>>> import numpy as np
>>> import numpy.linalg as la
>>> np.set_printoptions(precision=1, suppress=True, linewidth=200, legacy="1.25")
>>> E = np.load("sample6.npy")
>>> print(E)
[[ 3 -2]
 [ 6  1]
 [ 6  1]]
>>> # column 0 dominates
>>> t = np.radians(72)
>>> Rm = np.eye(2)
>>> Rm[0, 0] = Rm[1, 1] = np.cos(t)
>>> Rm[0, 1], Rm[1, 0] = -np.sin(t), np.sin(t)
>>> print(Rm)
[[ 0.3 -1. ]
 [ 1.   0.3]]
>>> M2 = E @ Rm.T
>>> print(M2)
[[2.8 2.2]
 [0.9 6. ]
 [0.9 6. ]]
>>> M = np.load("layer0.npy")
>>> print(M)
[[0 0 0]
 [1 0 0]
 [1 2 1]]
>>> U, sig, VT = la.svd(M)
>>> V = VT[:(sig > 1e-8).sum()]
>>> rng = np.random.default_rng(725)
>>> x = M[0] + -3 * M[1] + rng.integers(2) * np.eye(3)[2]
>>> print(x)
[-3.  0.  0.]
>>> print(np.diag(V.T @ V))
[1.  0.8 0.2]
>>> print(np.round(V.T @ V, 1) + 0)
[[1.  0.  0. ]
 [0.  0.8 0.4]
 [0.  0.4 0.2]]
>>> print(M @ M)
[[0 0 0]
 [0 0 0]
 [3 2 1]]
>>> print((M - M.T) / 2)
[[ 0.  -0.5 -0.5]
 [ 0.5  0.  -1. ]
 [ 0.5  1.   0. ]]
>>> print(np.allclose(M @ M.T, M.T @ M))
False
>>> print(np.trace(M))
1
>>> print(np.sort(np.abs(la.eigvals(M))))
[0. 0. 1.]
>>> print(la.matrix_power(M, 2))
[[0 0 0]
 [0 0 0]
 [3 2 1]]
>>> print(round(np.abs(la.eigvals(M)).max(), 1))
1.0
>>> print((M + M.T) / 2)
[[0.  0.5 0.5]
 [0.5 0.  1. ]
 [0.5 1.  1. ]]
>>> U, sig, VT = la.svd(M)
>>> print(np.argmax(sig[:-1] / (sig[1:] + 1e-6)) + 1)
2
>>> print(sig.round(1) + 0)
[2.5 0.9 0. ]
>>> M2 = U[:, :2] @ np.diag(sig[:2]) @ VT[:2]
>>> print(round(float(np.abs(M - M2).max()), 1))
0.0
>>> print(np.round(la.norm(M - M2, 2), 1), np.round(sig[2], 1))
0.0 0.0
>>> print(M2.round(1) + 0)
[[0. 0. 0.]
 [1. 0. 0.]
 [1. 2. 1.]]
>>> print(la.matrix_rank(M2))
2
>>> mat = np.loadtxt("x.csv", delimiter=",")
>>> print(mat)
[[-6.  0. -4.  9.  0.  6.]
 [-6. -4. -4.  9.  6.  6.]
 [-4. -6.  0.  6.  9.  0.]
 [ 3.  0.  2. -3.  0. -2.]
 [ 3.  2.  2. -3. -2. -2.]
 [ 2.  3.  0. -2. -3.  0.]]
>>> M2 = mat[0, 0] * mat[1:] - np.outer(mat[1:, 0], mat[0])
>>> print(M2)
[[  0.  24.   0.   0. -36.   0.]
 [  0.  36. -16.   0. -54.  24.]
 [  0.  -0.   0.  -9.  -0.  -6.]
 [  0. -12.   0.  -9.  12.  -6.]
 [  0. -18.   8.  -6.  18. -12.]]
>>> print(np.flatnonzero(~M2.round(6).any(axis=1)))
[]
>>> print(mat[:, 0] / mat[0, 0])
[ 1.   1.   0.7 -0.5 -0.5 -0.3]
